$ ipython --no-banner

In [1]: import numpy as np

In [2]: np.set_printoptions(precision=4, suppress=True, linewidth=160, floatmode="fixed")

In [3]: def tidy(a):
   ...:     return np.round(a, 4) + 0
   ...: 

In [4]: A = np.load("arr.npy")

In [5]: A
Out[5]: 
array([[0.0000, 3.0000, 0.0000],
       [3.0000, 0.0000, 0.0000],
       [0.0000, 0.0000, 0.0000]])

In [6]: # symmetric

In [7]: U, sig, VT = np.linalg.svd(A)

In [8]: V = VT[:(sig > 1e-8).sum()]

In [9]: rng = np.random.default_rng(915)

In [10]: x = A[0] + 3 * A[1] + rng.integers(2) * np.eye(3)[0]

In [11]: x
Out[11]: array([10.0000,  3.0000,  0.0000])

In [12]: V.T @ V
Out[12]: 
array([[1.0000, 0.0000, 0.0000],
       [0.0000, 1.0000, 0.0000],
       [0.0000, 0.0000, 0.0000]])

In [13]: np.diag(V.T @ V)
Out[13]: array([1.0000, 1.0000, 0.0000])

In [14]: vals, V = np.linalg.eigh(A)

In [15]: vals.sum(), np.trace(A)
Out[15]: (np.float64(0.0), np.float64(0.0))

In [16]: np.abs(V[:, -1]).round(6).argmax()
Out[16]: np.int64(0)

In [17]: (vals > 1e-8).sum(), (vals < -1e-8).sum()
Out[17]: (np.int64(1), np.int64(1))

In [18]: data = np.loadtxt("test2.csv", delimiter=",")

In [19]: tidy(data)
Out[19]: 
array([[0.4737, 0.1579, 0.4737],
       [0.1579, 0.0526, 0.1579],
       [0.4737, 0.1579, 0.4737]])

In [20]: np.trace(data)
Out[20]: np.float64(1.0)

In [21]: tidy(data @ data)
Out[21]: 
array([[0.4737, 0.1579, 0.4737],
       [0.1579, 0.0526, 0.1579],
       [0.4737, 0.1579, 0.4737]])

In [22]: data.inv()
Traceback (most recent call last):
  Cell In[22], line 1
    data.inv()
AttributeError: 'numpy.ndarray' object has no attribute 'inv'


In [23]: np.allclose(data, data.T)
Out[23]: True

In [24]: np.allclose(data @ data.T, data.T @ data)
Out[24]: True

In [25]: vals, V = np.linalg.eigh(data)

In [26]: x = np.array([2, 1, 1])

In [27]: tidy(V * np.maximum(vals, 0) @ V.T)
Out[27]: 
array([[0.4737, 0.1579, 0.4737],
       [0.1579, 0.0526, 0.1579],
       [0.4737, 0.1579, 0.4737]])

In [28]: tidy(V * np.abs(vals) @ V.T)
Out[28]: 
array([[0.4737, 0.1579, 0.4737],
       [0.1579, 0.0526, 0.1579],
       [0.4737, 0.1579, 0.4737]])

In [29]: tidy(x @ data @ x / (x @ x)), tidy(vals[0]), tidy(vals[-1])
Out[29]: (np.float64(0.8772), np.float64(0.0), np.float64(1.0))

In [30]: tidy(np.abs(data).sum(axis=1).max()), tidy(np.abs(vals).max())
Out[30]: (np.float64(1.1053), np.float64(1.0))

In [31]: X = np.load("out7.npy")

In [32]: X
Out[32]: 
array([[ 0,  2, -1],
       [-2,  0,  0],
       [ 1,  0,  0]])

In [33]: tidy(np.linalg.norm(X, 2) / np.linalg.norm(X))
Out[33]: np.float64(0.7071)

In [34]: [round(float(x), 4) for x in np.linalg.svd(X, compute_uv=False)[:3]]
Out[34]: [2.2361, 2.2361, 0.0]

In [35]: np.argsort(-np.linalg.norm(X, axis=0).round(6), kind="stable")[:3]
Out[35]: array([0, 1, 2])
